% ipython --no-banner

In [1]: import numpy as np

In [2]: import numpy.linalg as la

In [3]: np.set_printoptions(suppress=True, linewidth=160)

In [4]: tidy = lambda a: np.round(a, 1) + 0

In [5]: m1 = np.loadtxt("data.csv", delimiter=",")

In [6]: m1
Out[6]: 
array([[ 0.4, -0.6,  0.3],
       [-1. ,  1.1,  0.6],
       [ 0.7, -1.4, -1.4],
       [ 1.5,  0.3, -1.3]])

In [7]: x = np.array([-2, 2, -1])

In [8]: rhs = m1 @ x

In [9]: rhs
Out[9]: array([-2.3,  3.6, -2.8, -1.1])

In [10]: tidy(la.pinv(m1) @ m1)
Out[10]: 
array([[1., 0., 0.],
       [0., 1., 0.],
       [0., 0., 1.]])

In [11]: tidy(la.lstsq(m1, rhs)[0])
Out[11]: array([-2.,  2., -1.])

In [12]: rng = np.random.default_rng(949664)

In [13]: rhs = rhs + 0.3 * rng.normal(size=4)

In [14]: tidy(rhs)
Out[14]: array([-2.7,  3.3, -2.8, -0.7])

In [15]: b, *_ = la.lstsq(m1, rhs)

In [16]: tidy(la.norm(rhs - m1 @ b))
Out[16]: np.float64(0.4)

In [17]: tidy(b)
Out[17]: array([-2. ,  2.2, -1.3])

In [18]: tidy(m1.T @ (rhs - m1 @ b))
Out[18]: array([0., 0., 0.])

In [19]: E = np.loadtxt("out19.csv", delimiter=",")

In [20]: E
Out[20]: 
array([[-10.,  -2.],
       [ 15.,   3.],
       [ 25.,   5.]])

In [21]: U, sig, vt = la.svd(E)

In [22]: tidy(sig)
Out[22]: array([31.4,  0. ])

In [23]: np.argmax(sig[:-1] / (sig[1:] + 1e-6)) + 1
Out[23]: np.int64(1)

In [24]: out = U[:, :1] @ np.diag(sig[:1]) @ vt[:1]

In [25]: tidy(np.abs(E - out).max())
Out[25]: np.float64(0.0)

In [26]: tidy(out)
Out[26]: 
array([[-10.,  -2.],
       [ 15.,   3.],
       [ 25.,   5.]])

In [27]: tidy(la.norm(E - out, 2)), tidy(sig[1])
Out[27]: (np.float64(0.0), np.float64(0.0))

In [28]: tidy(out @ la.pinv(out) @ out)
Out[28]: 
array([[-10.,  -2.],
       [ 15.,   3.],
       [ 25.,   5.]])

In [29]: np.abs(np.diag(la.qr(out)[1])) > 1e-9
Out[29]: array([ True, False])

In [30]: np.unique(out.round(6), axis=0).shape
Out[30]: (3, 2)

In [31]: th = np.radians(15)

In [32]: r_ = np.eye(2)

In [33]: r_[0, 0] = r_[1, 1] = np.cos(th)

In [34]: r_[0, 1], r_[1, 0] = -np.sin(th), np.sin(th)

In [35]: tidy(r_)
Out[35]: 
array([[ 1. , -0.3],
       [ 0.3,  1. ]])

In [36]: out = E @ r_.T

In [37]: tidy(la.det(r_)), tidy(np.trace(r_))
Out[37]: (np.float64(1.0), np.float64(1.9))

In [38]: np.allclose(la.norm(E, axis=1), la.norm(out, axis=1))
Out[38]: True

In [39]: tidy(out)
Out[39]: 
array([[-9.1, -4.5],
       [13.7,  6.8],
       [22.9, 11.3]])

In [40]: tidy(la.norm(E, 2) / la.norm(E))
Out[40]: np.float64(1.0)

In [41]: np.argsort(-la.norm(E, axis=0).round(6), kind="stable")[:3]
Out[41]: array([0, 1])

In [42]: la.cond(E) > 100
Out[42]: np.True_

In [43]: np.unique(E.round(6), axis=0).shape
Out[43]: (3, 2)

In [44]: tidy(np.trace(la.pinv(E) @ E))
Out[44]: np.float64(1.0)

In [45]: X = np.load("a.npy")

In [46]: X
Out[46]: 
array([[ 62.9,  36.1,  -0.2],
       [ 23.7, -29.9,   0.5],
       [ -5.7,  30. ,   0.1],
       [-36.6,  35.6,  -0.1]])

In [47]: x = np.array([9, -6, 2])

In [48]: rhs = X @ x

In [49]: tidy(rhs)
Out[49]: array([ 349.1,  393.7, -231.1, -543.2])

In [50]: rhs = rhs + 0.1 * rng.normal(size=4)

In [51]: tidy(rhs)
Out[51]: array([ 349.2,  393.6, -231.1, -543.4])

In [52]: b, *_ = la.lstsq(X, rhs)

In [53]: tidy(la.norm(rhs - X @ b))
Out[53]: np.float64(0.1)

In [54]: tidy(b)
Out[54]: array([ 9. , -6. ,  1.8])

In [55]: b.round()
Out[55]: array([ 9., -6.,  2.])

In [56]: lab = rng.permutation(3)

In [57]: out = X[:, lab] * rng.choice([-1, 1], 3)

In [58]: out
Out[58]: 
array([[ 62.9,  -0.2,  36.1],
       [ 23.7,   0.5, -29.9],
       [ -5.7,   0.1,  30. ],
       [-36.6,  -0.1,  35.6]])

In [59]: U, _, vt = la.svd(X.T @ out)

In [60]: lab
Out[60]: array([0, 2, 1])

In [61]: tidy(la.lstsq(X, out)[0])
Out[61]: 
array([[1., 0., 0.],
       [0., 0., 1.],
       [0., 1., 0.]])

In [62]: x = np.array([-5, -4, -4])

In [63]: h = np.maximum(out @ x, 0)

In [64]: tidy(out.T @ h)
Out[64]: array([-1500.6,    -4.1,  1459.6])

In [65]: tidy(np.tanh(out @ x))
Out[65]: array([-1. , -0.7, -1. ,  1. ])

In [66]: out * (h > 1e-9)[:, None]
Out[66]: 
array([[  0. ,  -0. ,   0. ],
       [  0. ,   0. ,  -0. ],
       [ -0. ,   0. ,   0. ],
       [-36.6,  -0.1,  35.6]])

In [67]: tidy(np.maximum(out @ x, 0) - np.maximum(-out @ x, 0))
Out[67]: array([-458.1,   -0.9,  -91.9,   41. ])

In [68]: feats = np.load("case6.npy")

In [69]: feats
Out[69]: 
array([[5, 1, 5, 1, 5, 1],
       [1, 4, 1, 4, 1, 4],
       [5, 0, 5, 0, 5, 0],
       [5, 1, 5, 1, 5, 1],
       [1, 4, 1, 4, 1, 4],
       [5, 0, 5, 0, 5, 0]])

In [70]: th = np.radians(135)

In [71]: r_ = np.eye(6)

In [72]: r_[0, 0] = r_[3, 3] = np.cos(th)

In [73]: r_[0, 3], r_[3, 0] = -np.sin(th), np.sin(th)

In [74]: tidy(r_)
Out[74]: 
array([[-0.7,  0. ,  0. , -0.7,  0. ,  0. ],
       [ 0. ,  1. ,  0. ,  0. ,  0. ,  0. ],
       [ 0. ,  0. ,  1. ,  0. ,  0. ,  0. ],
       [ 0.7,  0. ,  0. , -0.7,  0. ,  0. ],
       [ 0. ,  0. ,  0. ,  0. ,  1. ,  0. ],
       [ 0. ,  0. ,  0. ,  0. ,  0. ,  1. ]])

In [75]: out = feats @ r_.T

In [76]: tidy(np.abs(out - feats).max(axis=0))
Out[76]: array([9.2, 0. , 0. , 6.1, 0. , 0. ])

In [77]: tidy(la.det(r_)), tidy(np.trace(r_))
Out[77]: (np.float64(1.0), np.float64(2.6))
